In [1]: import numpy as np

In [2]: import numpy.linalg as la

In [3]: np.set_printoptions(precision=1, suppress=True, linewidth=200)

In [4]: tidy = lambda a: np.round(a, 1) + 0

In [5]: W0 = np.array([[1, 2, 0, 2, 0],
   ...:     [4, 5, 5, 3, 3],
   ...:     [4, 3, 2, 2, 0],
   ...:     [1, 1, 3, 4, 5],
   ...:     [1, 3, 4, 5, 1]])

In [6]: x0 = np.array([2, 1, 2, 2, 1])

In [7]: rhs = W0 @ x0

In [8]: rhs
Out[8]: array([ 8, 32, 19, 22, 24])

In [9]: tidy(la.solve(W0.T, W0[0]))
Out[9]: array([1., 0., 0., 0., 0.])

In [10]: tidy(la.solve(W0, 5 * rhs))
Out[10]: array([10.,  5., 10., 10.,  5.])

In [11]: B = la.inv(W0)

In [12]: tidy(la.inv(B))
Out[12]: 
array([[1., 2., 0., 2., 0.],
       [4., 5., 5., 3., 3.],
       [4., 3., 2., 2., 0.],
       [1., 1., 3., 4., 5.],
       [1., 3., 4., 5., 1.]])

In [13]: tidy(la.cond(W0))
Out[13]: np.float64(13.0)

In [14]: tidy(la.det(W0) * B)
Out[14]: 
array([[  63.,   62., -174.,  -46.,   44.],
       [-180., -128.,  147.,   70.,   34.],
       [ 189.,  -29.,   -6.,   34.,  -83.],
       [ -45.,   97.,  -60.,  -47.,  -56.],
       [ -54.,  -47.,   57.,  -65.,   79.]])

In [15]: (np.abs(B) > 1e-9).astype(int)
Out[15]: 
array([[1, 1, 1, 1, 1],
       [1, 1, 1, 1, 1],
       [1, 1, 1, 1, 1],
       [1, 1, 1, 1, 1],
       [1, 1, 1, 1, 1]])

In [16]: tidy(W0 @ B)
Out[16]: 
array([[1., 0., 0., 0., 0.],
       [0., 1., 0., 0., 0.],
       [0., 0., 1., 0., 0.],
       [0., 0., 0., 1., 0.],
       [0., 0., 0., 0., 1.]])

In [17]: A = np.load("block14.npy")

In [18]: A
Out[18]: 
array([[ -7.,  -8.,   8.,  -4.],
       [  0.,   1.,   0.,   0.],
       [-16., -16.,  17.,  -8.],
       [ -8.,  -8.,   8.,  -3.]])

In [19]: U, sigma, Vh = la.svd(A)

In [20]: tidy(sigma)
Out[20]: array([35.5,  1. ,  1. ,  0.1])

In [21]: np.argmax(sigma[:-1] / (sigma[1:] + 1e-6)) + 1
Out[21]: np.int64(1)

In [22]: B = U[:, :1] @ np.diag(sigma[:1]) @ Vh[:1]

In [23]: tidy(la.norm(A - B, 2)), sigma[1]
Out[23]: (np.float64(1.0), np.float64(1.0))

In [24]: tidy(la.norm(A - B) / la.norm(A))
Out[24]: np.float64(0.0)

In [25]: la.matrix_rank(A, rtol=0.05)
Out[25]: np.int64(1)

In [26]: la.matrix_rank(B)
Out[26]: np.int64(1)

In [27]: K = np.load("m.npy")

In [28]: K
Out[28]: 
array([[ 1.,  0.,  2.,  1.,  3.,  0.,  0.,  1.,  2.],
       [ 3.,  3.,  0.,  1.,  1.,  3.,  3.,  0.,  3.],
       [ 0.,  3.,  1.,  0.,  3.,  1.,  2.,  0., -1.],
       [ 2.,  1.,  0.,  3.,  1.,  3.,  1.,  0., -1.],
       [ 0.,  0.,  3.,  1.,  3.,  1.,  1.,  2.,  0.],
       [ 3.,  0.,  3.,  3.,  1.,  2.,  2.,  0., -1.],
       [ 0.,  0.,  3.,  3.,  0.,  2.,  2.,  3.,  3.],
       [ 0.,  1.,  2.,  1.,  1.,  3.,  1.,  2.,  3.],
       [ 0.,  0.,  0.,  0.,  0.,  0.,  0.,  0.,  0.]])

In [29]: q, Rm = la.qr(W0)

In [30]: np.trace(q @ q.T)
Out[30]: np.float64(5.0)

In [31]: tidy(q.T @ q)
Out[31]: 
array([[1., 0., 0., 0., 0.],
       [0., 1., 0., 0., 0.],
       [0., 0., 1., 0., 0.],
       [0., 0., 0., 1., 0.],
       [0., 0., 0., 0., 1.]])

In [32]: tidy(K @ la.pinv(K) @ K)
Out[32]: 
array([[ 1.,  0.,  2.,  1.,  3.,  0.,  0.,  1.,  2.],
       [ 3.,  3.,  0.,  1.,  1.,  3.,  3.,  0.,  3.],
       [ 0.,  3.,  1.,  0.,  3.,  1.,  2.,  0., -1.],
       [ 2.,  1.,  0.,  3.,  1.,  3.,  1.,  0., -1.],
       [ 0.,  0.,  3.,  1.,  3.,  1.,  1.,  2.,  0.],
       [ 3.,  0.,  3.,  3.,  1.,  2.,  2.,  0., -1.],
       [ 0.,  0.,  3.,  3.,  0.,  2.,  2.,  3.,  3.],
       [ 0.,  1.,  2.,  1.,  1.,  3.,  1.,  2.,  3.],
       [ 0.,  0.,  0.,  0.,  0.,  0.,  0.,  0.,  0.]])

In [33]: np.abs(np.diag(la.qr(K)[1])) > 1e-9
Out[33]: array([ True,  True,  True,  True,  True,  True,  True,  True, False])

In [34]: np.allclose(K[:-1].T @ la.lstsq(K[:-1].T, K[-1])[0], K[-1])
Out[34]: True

In [35]: np.unique(K.round(6), axis=0).shape
Out[35]: (9, 9)

In [36]: tidy(np.trace(la.pinv(K) @ K))
Out[36]: np.float64(8.0)

In [37]: np.trace(K)
Out[37]: np.float64(17.0)

In [38]: tidy(np.abs(la.eigvals(K)).max())
Out[38]: np.float64(11.5)

In [39]: K @ K
Out[39]: 
array([[ 3.,  8., 15.,  8., 20., 11.,  9.,  9.,  2.],
       [23., 10., 27., 28., 19., 25., 23., 14., 20.],
       [12., 12., 19., 15., 16., 19., 20., 12., 13.],
       [20.,  6., 19., 25., 16., 21., 15.,  7.,  4.],
       [ 5., 12., 22., 14., 22., 19., 16., 13.,  4.],
       [15., 12., 24., 25., 26., 21., 18., 11.,  4.],
       [12., 15., 21., 24., 17., 29., 20., 12.,  7.],
       [14., 12., 21., 19., 16., 23., 19.,  9.,  6.],
       [ 0.,  0.,  0.,  0.,  0.,  0.,  0.,  0.,  0.]])

In [40]: np.allclose(K @ K.T, K.T @ K)
Out[40]: False

In [41]: (K - K.T) / 2
Out[41]: 
array([[ 0. , -1.5,  1. , -0.5,  1.5, -1.5,  0. ,  0.5,  1. ],
       [ 1.5,  0. , -1.5,  0. ,  0.5,  1.5,  1.5, -0.5,  1.5],
       [-1. ,  1.5,  0. ,  0. ,  0. , -1. , -0.5, -1. , -0.5],
       [ 0.5,  0. ,  0. ,  0. ,  0. ,  0. , -1. , -0.5, -0.5],
       [-1.5, -0.5,  0. ,  0. ,  0. ,  0. ,  0.5,  0.5,  0. ],
       [ 1.5, -1.5,  1. ,  0. ,  0. ,  0. ,  0. , -1.5, -0.5],
       [ 0. , -1.5,  0.5,  1. , -0.5,  0. ,  0. ,  1. ,  1.5],
       [-0.5,  0.5,  1. ,  0.5, -0.5,  1.5, -1. ,  0. ,  1.5],
       [-1. , -1.5,  0.5,  0.5,  0. ,  0.5, -1.5, -1.5,  0. ]])

In [42]: mat = np.load("data.npy")

In [43]: tidy(mat)
Out[43]: 
array([[ 1. ,  0. ,  0.1,  0. ,  0.1,  0. ,  0.1,  0. ,  0.1],
       [ 0. ,  1. ,  0.1,  0. ,  0.1,  0. ,  0.1,  0. ,  0.1],
       [ 0.1,  0.1,  0.4,  0.1, -0.6,  0.1, -0.3, -0.1, -0.6],
       [ 0. ,  0. ,  0.1,  1. ,  0.1,  0. ,  0.1,  0. ,  0.1],
       [ 0.1,  0.1, -0.6,  0.1,  0.4,  0.1, -0.3, -0.1, -0.6],
       [ 0. ,  0. ,  0.1,  0. ,  0.1,  1. ,  0.1,  0. ,  0.1],
       [ 0.1,  0.1, -0.3,  0.1, -0.3,  0.1,  0.8, -0.1, -0.3],
       [ 0. ,  0. , -0.1,  0. , -0.1,  0. , -0.1,  1. , -0.1],
       [ 0.1,  0.1, -0.6,  0.1, -0.6,  0.1, -0.3, -0.1,  0.4]])

In [44]: tidy(la.norm(mat, 2))
Out[44]: np.float64(1.0)

In [45]: tidy(la.norm(mat, 1)), tidy(la.norm(mat, np.inf))
Out[45]: (np.float64(2.5), np.float64(2.5))

In [46]: tidy(la.norm(mat[2] - mat[7]))
Out[46]: np.float64(1.4)

In [47]: tidy(la.norm(mat, axis=1))
Out[47]: array([1., 1., 1., 1., 1., 1., 1., 1., 1.])

In [48]: tidy(la.norm(mat) ** 2 / la.norm(mat, 2) ** 2)
Out[48]: np.float64(9.0)

In [49]: tidy(la.norm(mat, "nuc"))
Out[49]: np.float64(9.0)

In [50]: tidy(la.eigvalsh(mat).min())
Out[50]: np.float64(-1.0)

In [51]: np.all(la.eigvalsh(mat) > 0)
Out[51]: np.False_

In [52]: [round(float(la.det(mat[:i, :i])), 2) + 0 for i in range(1, 10)]
Out[52]: [0.98, 0.96, 0.39, 0.37, -0.19, -0.21, -0.42, -0.44, -1.0]

In [53]: ang = np.radians(28)

In [54]: Rm = np.eye(9)

In [55]: Rm[6, 6] = Rm[7, 7] = np.cos(ang)

In [56]: Rm[6, 7], Rm[7, 6] = -np.sin(ang), np.sin(ang)

In [57]: tidy(Rm)
Out[57]: 
array([[ 1. ,  0. ,  0. ,  0. ,  0. ,  0. ,  0. ,  0. ,  0. ],
       [ 0. ,  1. ,  0. ,  0. ,  0. ,  0. ,  0. ,  0. ,  0. ],
       [ 0. ,  0. ,  1. ,  0. ,  0. ,  0. ,  0. ,  0. ,  0. ],
       [ 0. ,  0. ,  0. ,  1. ,  0. ,  0. ,  0. ,  0. ,  0. ],
       [ 0. ,  0. ,  0. ,  0. ,  1. ,  0. ,  0. ,  0. ,  0. ],
       [ 0. ,  0. ,  0. ,  0. ,  0. ,  1. ,  0. ,  0. ,  0. ],
       [ 0. ,  0. ,  0. ,  0. ,  0. ,  0. ,  0.9, -0.5,  0. ],
       [ 0. ,  0. ,  0. ,  0. ,  0. ,  0. ,  0.5,  0.9,  0. ],
       [ 0. ,  0. ,  0. ,  0. ,  0. ,  0. ,  0. ,  0. ,  1. ]])

In [58]: B = mat @ Rm.T

In [59]: tidy(B)
Out[59]: 
array([[ 1. ,  0. ,  0.1,  0. ,  0.1,  0. ,  0. ,  0.1,  0.1],
       [ 0. ,  1. ,  0.1,  0. ,  0.1,  0. ,  0. ,  0.1,  0.1],
       [ 0.1,  0.1,  0.4,  0.1, -0.6,  0.1, -0.2, -0.3, -0.6],
       [ 0. ,  0. ,  0.1,  1. ,  0.1,  0. ,  0. ,  0.1,  0.1],
       [ 0.1,  0.1, -0.6,  0.1,  0.4,  0.1, -0.2, -0.3, -0.6],
       [ 0. ,  0. ,  0.1,  0. ,  0.1,  1. ,  0. ,  0.1,  0.1],
       [ 0.1,  0.1, -0.3,  0.1, -0.3,  0.1,  0.7,  0.3, -0.3],
       [ 0. ,  0. , -0.1,  0. , -0.1,  0. , -0.5,  0.8, -0.1],
       [ 0.1,  0.1, -0.6,  0.1, -0.6,  0.1, -0.2, -0.3,  0.4]])

In [60]: np.allclose(la.norm(mat, axis=1), la.norm(B, axis=1))
Out[60]: True

In [61]: tidy(np.abs(B - mat).max(axis=0))
Out[61]: array([0. , 0. , 0. , 0. , 0. , 0. , 0.5, 0.4, 0. ])

In [62]: vals, V = la.eig(A)

In [63]: tidy(vals)
Out[63]: array([5., 1., 1., 1.])

In [64]: tidy(np.sort(la.eigvals(A @ A)))
Out[64]: array([ 1.+0.j,  1.+0.j,  1.+0.j, 25.+0.j])

In [65]: vals, V = la.eigh(mat)

In [66]: x0 = np.array([0, 3, 1, 2, 0, -2, 3, 2, -1])

In [67]: tidy(V * np.abs(vals) @ V.T)
Out[67]: 
array([[1., 0., 0., 0., 0., 0., 0., 0., 0.],
       [0., 1., 0., 0., 0., 0., 0., 0., 0.],
       [0., 0., 1., 0., 0., 0., 0., 0., 0.],
       [0., 0., 0., 1., 0., 0., 0., 0., 0.],
       [0., 0., 0., 0., 1., 0., 0., 0., 0.],
       [0., 0., 0., 0., 0., 1., 0., 0., 0.],
       [0., 0., 0., 0., 0., 0., 1., 0., 0.],
       [0., 0., 0., 0., 0., 0., 0., 1., 0.],
       [0., 0., 0., 0., 0., 0., 0., 0., 1.]])

In [68]: tidy(np.abs(mat).sum(axis=1).max()), np.abs(vals).max()
Out[68]: (np.float64(2.5), np.float64(1.0))

In [69]: tidy(x0 @ mat @ x0 / (x0 @ x0)), tidy(vals[0]), vals[-1]
Out[69]: (np.float64(1.0), np.float64(-1.0), np.float64(1.0))

In [70]: J = np.loadtxt("mat.csv", delimiter=",")

In [71]: J
Out[71]: 
array([[-0.9, -1.2, -0.1,  0.1, -0.5,  1. ,  2.2,  0. ,  1.1, -0.7,  1.1, -0.7, -0.3],
       [-1.3, -0.9,  1.7,  0.3,  0.9,  0.4,  0.7,  0. ,  0. ,  0.7,  0. ,  1.3, -0.4],
       [-1.6,  0.6, -2.1, -0.6, -1.3, -2.2,  0.4, -0.7,  2.1,  0.3,  1.3, -0.6,  0.4],
       [ 1.1, -0.3,  1.7,  0.9, -0.8, -2.2,  0.9, -1. , -0.3, -0.5, -0.3,  2.6, -0.3],
       [-0.2, -0.3,  0.6,  1. , -1.5,  0.9, -0.3,  1.2,  0.3,  0.5, -0.3, -0.2, -0.9],
       [-1.2,  0.8,  0.3,  2.2, -0.5,  1.5, -1.1,  0.3,  0.1,  0. ,  1.7, -0.1,  0.3],
       [-0.7, -0.3,  0. , -0.4,  1.2,  3.1,  0.2,  1. ,  0.6, -2.6,  1.4, -1.4, -1.7],
       [-0.8, -1. , -0.6,  0.5, -0.3, -0.6, -0.3,  0.7,  1.1, -1.2,  0.6, -0.1,  1. ]])

In [72]: rng = np.random.default_rng(39)

In [73]: B = J + rng.integers(-2, 3, (8, 4)) @ rng.integers(-2, 3, (4, 13))

In [74]: tidy(B)
Out[74]: 
array([[ -4.9,  -0.2,  -1.1,   3.1,  -0.5,   4. ,   1.2,  -3. ,  -0.9,   1.3,   1.1,  -0.7,   1.7],
       [ -1.3,  -3.9,  -0.3,  -2.7,  -1.1,   8.4,  -4.3,  -6. ,  -1. ,   2.7,  -3. ,   2.3,   3.6],
       [ -3.6,   3.6,  -0.1,   2.4,  -1.3,  -2.2,   1.4,  -0.7,   1.1,   0.3,   2.3,   2.4,   2.4],
       [ -0.9,  -6.3,  -4.3,   2.9,  -2.8,   3.8,  -8.1, -12. ,  -9.3,   9.5,   3.7,  -3.4,   4.7],
       [ -4.2,   3.7,   1.6,   7. ,   0.5,  -4.1,   3.7,   4.2,  -0.7,   0.5,   2.7,  -1.2,  -2.9],
       [ -0.2,   3.8,   3.3,   3.2,   0.5,  -3.5,   2.9,   5.3,   2.1,  -3. ,   2.7,   1.9,  -1.7],
       [  2.3,  -4.3,  -2. ,  -4.4,   0.2,   5.1,  -2.8,  -1. ,   0.6,  -1.6,   0.4,  -3.4,  -1.7],
       [  2.2,  -4. ,  -1.6,  -0.5,  -1.3,  -1.6,  -3.3,  -1.3,  -1.9,   1.8,   3.6,  -2.1,   2. ]])

In [75]: tidy(la.svd(B - J, compute_uv=False))
Out[75]: array([30. , 14.8, 10.2,  4.6,  0. ,  0. ,  0. ,  0. ])

In [76]: la.matrix_rank(B - J, tol=1e-8)
Out[76]: np.int64(4)

In [77]: lab = rng.integers(0, 2, 8)

In [78]: E = np.triu((lab[:, None] == lab) & (rng.random((8, 8)) < 0.8), 1).astype(int)

In [79]: E += E.T

In [80]: E
Out[80]: 
array([[0, 1, 0, 0, 1, 1, 0, 1],
       [1, 0, 0, 0, 1, 1, 0, 0],
       [0, 0, 0, 1, 0, 0, 1, 0],
       [0, 0, 1, 0, 0, 0, 0, 0],
       [1, 1, 0, 0, 0, 0, 0, 1],
       [1, 1, 0, 0, 0, 0, 0, 1],
       [0, 0, 1, 0, 0, 0, 0, 0],
       [1, 0, 0, 0, 1, 1, 0, 0]])

In [81]: ang = np.radians(60)

In [82]: Rm = np.eye(8)

In [83]: Rm[3, 3] = Rm[5, 5] = np.cos(ang)

In [84]: Rm[3, 5], Rm[5, 3] = -np.sin(ang), np.sin(ang)

In [85]: tidy(Rm)
Out[85]: 
array([[ 1. ,  0. ,  0. ,  0. ,  0. ,  0. ,  0. ,  0. ],
       [ 0. ,  1. ,  0. ,  0. ,  0. ,  0. ,  0. ,  0. ],
       [ 0. ,  0. ,  1. ,  0. ,  0. ,  0. ,  0. ,  0. ],
       [ 0. ,  0. ,  0. ,  0.5,  0. , -0.9,  0. ,  0. ],
       [ 0. ,  0. ,  0. ,  0. ,  1. ,  0. ,  0. ,  0. ],
       [ 0. ,  0. ,  0. ,  0.9,  0. ,  0.5,  0. ,  0. ],
       [ 0. ,  0. ,  0. ,  0. ,  0. ,  0. ,  1. ,  0. ],
       [ 0. ,  0. ,  0. ,  0. ,  0. ,  0. ,  0. ,  1. ]])

In [86]: B = E @ Rm.T

In [87]: np.allclose(la.norm(E, axis=1), la.norm(B, axis=1))
Out[87]: True

In [88]: data = np.load("out17.npy")

In [89]: data
Out[89]: 
array([[-5,  1,  1,  0, -5,  5,  5,  4, -4, -2],
       [-1,  2,  3,  0, -5,  2,  2,  4,  3,  0],
       [-5,  1,  5, -4,  5, -5, -3,  4,  2,  2],
       [-5,  1,  1,  0, -5,  5,  5,  4, -4, -2],
       [ 2, -3,  1,  2, -4,  3,  0,  4, -3,  4],
       [ 5, -3,  5, -4, -4, -5,  3,  1,  2,  2],
       [-3,  2, -3,  2,  3, -2, -4,  0, -2, -4],
       [ 1,  4,  0,  5, -1,  3,  3,  2,  1,  5]])

In [90]: U, sigma, Vh = la.svd(data)

In [91]: V = Vh[:(sigma > 1e-8).sum()]

In [92]: x0 = data[2] + 2 * data[4] + rng.integers(2) * np.eye(10)[5]

In [93]: x0
Out[93]: array([-1., -5.,  7.,  0., -3.,  1., -3., 12., -4., 10.])

In [94]: np.allclose(V.T @ V @ x0, x0)
Out[94]: True

In [95]: tidy(V.T @ V)
Out[95]: 
array([[ 0.7, -0.2, -0.1,  0.2, -0.2, -0.2,  0. , -0.2,  0.1,  0.2],
       [-0.2,  0.6,  0. ,  0.3,  0.1, -0.1,  0.2,  0.1,  0.2, -0.1],
       [-0.1,  0. ,  0.4, -0.3, -0.1, -0.1,  0.1,  0.3,  0.2,  0.2],
       [ 0.2,  0.3, -0.3,  0.6, -0.1,  0. , -0.1,  0.1, -0.1,  0.1],
       [-0.2,  0.1, -0.1, -0.1,  0.7, -0.1, -0.1, -0.2,  0. ,  0.2],
       [-0.2, -0.1, -0.1,  0. , -0.1,  0.9,  0. , -0.1,  0.1,  0.1],
       [ 0. ,  0.2,  0.1, -0.1, -0.1,  0. ,  0.8, -0.2, -0.1,  0.1],
       [-0.2,  0.1,  0.3,  0.1, -0.2, -0.1, -0.2,  0.6, -0.1,  0.1],
       [ 0.1,  0.2,  0.2, -0.1,  0. ,  0.1, -0.1, -0.1,  0.8,  0. ],
       [ 0.2, -0.1,  0.2,  0.1,  0.2,  0.1,  0.1,  0.1,  0. ,  0.8]])
